>>> import numpy as np
>>> from numpy import linalg as LA
>>> np.set_printoptions(precision=2, suppress=True, linewidth=160)
>>> data = np.load("block6.npy")
>>> print(data)
[[0.33 0.   0.33 0.   0.33]
 [0.   0.5  0.   0.5  0.  ]
 [0.   0.33 0.33 0.33 0.  ]
 [0.   0.   0.   0.5  0.5 ]
 [0.   0.   0.   0.   1.  ]]
>>> # rows sum to 1
>>> B = np.array([[0, -3], [-1, -2]])
>>> basis = np.kron(B, data)
>>> print(basis)
[[ 0.    0.    0.    0.    0.   -1.   -0.   -1.   -0.   -1.  ]
 [ 0.    0.    0.    0.    0.   -0.   -1.5  -0.   -1.5  -0.  ]
 [ 0.    0.    0.    0.    0.   -0.   -1.   -1.   -1.   -0.  ]
 [ 0.    0.    0.    0.    0.   -0.   -0.   -0.   -1.5  -1.5 ]
 [ 0.    0.    0.    0.    0.   -0.   -0.   -0.   -0.   -3.  ]
 [-0.33 -0.   -0.33 -0.   -0.33 -0.67 -0.   -0.67 -0.   -0.67]
 [-0.   -0.5  -0.   -0.5  -0.   -0.   -1.   -0.   -1.   -0.  ]
 [-0.   -0.33 -0.33 -0.33 -0.   -0.   -0.67 -0.67 -0.67 -0.  ]
 [-0.   -0.   -0.   -0.5  -0.5  -0.   -0.   -0.   -1.   -1.  ]
 [-0.   -0.   -0.   -0.   -1.   -0.   -0.   -0.   -0.   -2.  ]]
>>> print(LA.matrix_rank(basis))
10
>>> print(basis.shape)
(10, 10)
>>> print(basis.reshape(-1, 2))
[[ 0.    0.  ]
 [ 0.    0.  ]
 [ 0.   -1.  ]
 [-0.   -1.  ]
 [-0.   -1.  ]
 [ 0.    0.  ]
 [ 0.    0.  ]
 [ 0.   -0.  ]
 [-1.5  -0.  ]
 [-1.5  -0.  ]
 [ 0.    0.  ]
 [ 0.    0.  ]
 [ 0.   -0.  ]
 [-1.   -1.  ]
 [-1.   -0.  ]
 [ 0.    0.  ]
 [ 0.    0.  ]
 [ 0.   -0.  ]
 [-0.   -0.  ]
 [-1.5  -1.5 ]
 [ 0.    0.  ]
 [ 0.    0.  ]
 [ 0.   -0.  ]
 [-0.   -0.  ]
 [-0.   -3.  ]
 [-0.33 -0.  ]
 [-0.33 -0.  ]
 [-0.33 -0.67]
 [-0.   -0.67]
 [-0.   -0.67]
 [-0.   -0.5 ]
 [-0.   -0.5 ]
 [-0.   -0.  ]
 [-1.   -0.  ]
 [-1.   -0.  ]
 [-0.   -0.33]
 [-0.33 -0.33]
 [-0.   -0.  ]
 [-0.67 -0.67]
 [-0.67 -0.  ]
 [-0.   -0.  ]
 [-0.   -0.5 ]
 [-0.5  -0.  ]
 [-0.   -0.  ]
 [-1.   -1.  ]
 [-0.   -0.  ]
 [-0.   -0.  ]
 [-1.   -0.  ]
 [-0.   -0.  ]
 [-0.   -2.  ]]
>>> t3 = basis.reshape(10, 2, -1)
>>> print(t3[:, 0])
[[ 0.    0.    0.    0.    0.  ]
 [ 0.    0.    0.    0.    0.  ]
 [ 0.    0.    0.    0.    0.  ]
 [ 0.    0.    0.    0.    0.  ]
 [ 0.    0.    0.    0.    0.  ]
 [-0.33 -0.   -0.33 -0.   -0.33]
 [-0.   -0.5  -0.   -0.5  -0.  ]
 [-0.   -0.33 -0.33 -0.33 -0.  ]
 [-0.   -0.   -0.   -0.5  -0.5 ]
 [-0.   -0.   -0.   -0.   -1.  ]]
>>> print(t3.sum(axis=1))
[[-1.   0.  -1.   0.  -1. ]
 [ 0.  -1.5  0.  -1.5  0. ]
 [ 0.  -1.  -1.  -1.   0. ]
 [ 0.   0.   0.  -1.5 -1.5]
 [ 0.   0.   0.   0.  -3. ]
 [-1.   0.  -1.   0.  -1. ]
 [ 0.  -1.5  0.  -1.5  0. ]
 [ 0.  -1.  -1.  -1.   0. ]
 [ 0.   0.   0.  -1.5 -1.5]
 [ 0.   0.   0.   0.  -3. ]]
>>> print(np.einsum("ihd,jhd->hij", t3, t3).shape)
(2, 10, 10)
>>> print(np.einsum("ihd,ihd->ih", t3, t3))
[[0.   3.  ]
 [0.   4.5 ]
 [0.   3.  ]
 [0.   4.5 ]
 [0.   9.  ]
 [0.33 1.33]
 [0.5  2.  ]
 [0.33 1.33]
 [0.5  2.  ]
 [1.   4.  ]]
>>> B = np.array([[3, 3], [1, -3]])
>>> basis = np.array([[-1, -1, 3, 0], [3, 1, 3, 3], [3, -3, 2, 1], [-1, 1, 3, 2]])
>>> F = np.block([[B, np.zeros((2, 4))], [np.zeros((4, 2)), basis]])
>>> print(F)
[[ 3.  3.  0.  0.  0.  0.]
 [ 1. -3.  0.  0.  0.  0.]
 [ 0.  0. -1. -1.  3.  0.]
 [ 0.  0.  3.  1.  3.  3.]
 [ 0.  0.  3. -3.  2.  1.]
 [ 0.  0. -1.  1.  3.  2.]]
>>> # 2 blocks once reordered
>>> B = F[0, 0] * F[1:] - np.outer(F[1:, 0], F[0])
>>> print(B)
[[  0. -12.   0.   0.   0.   0.]
 [  0.   0.  -3.  -3.   9.   0.]
 [  0.   0.   9.   3.   9.   9.]
 [  0.   0.   9.  -9.   6.   3.]
 [  0.   0.  -3.   3.   9.   6.]]
>>> print(F[:, 0] / F[0, 0])
[1.   0.33 0.   0.   0.   0.  ]
>>> print(LA.matrix_rank(B), LA.matrix_rank(F))
5 6
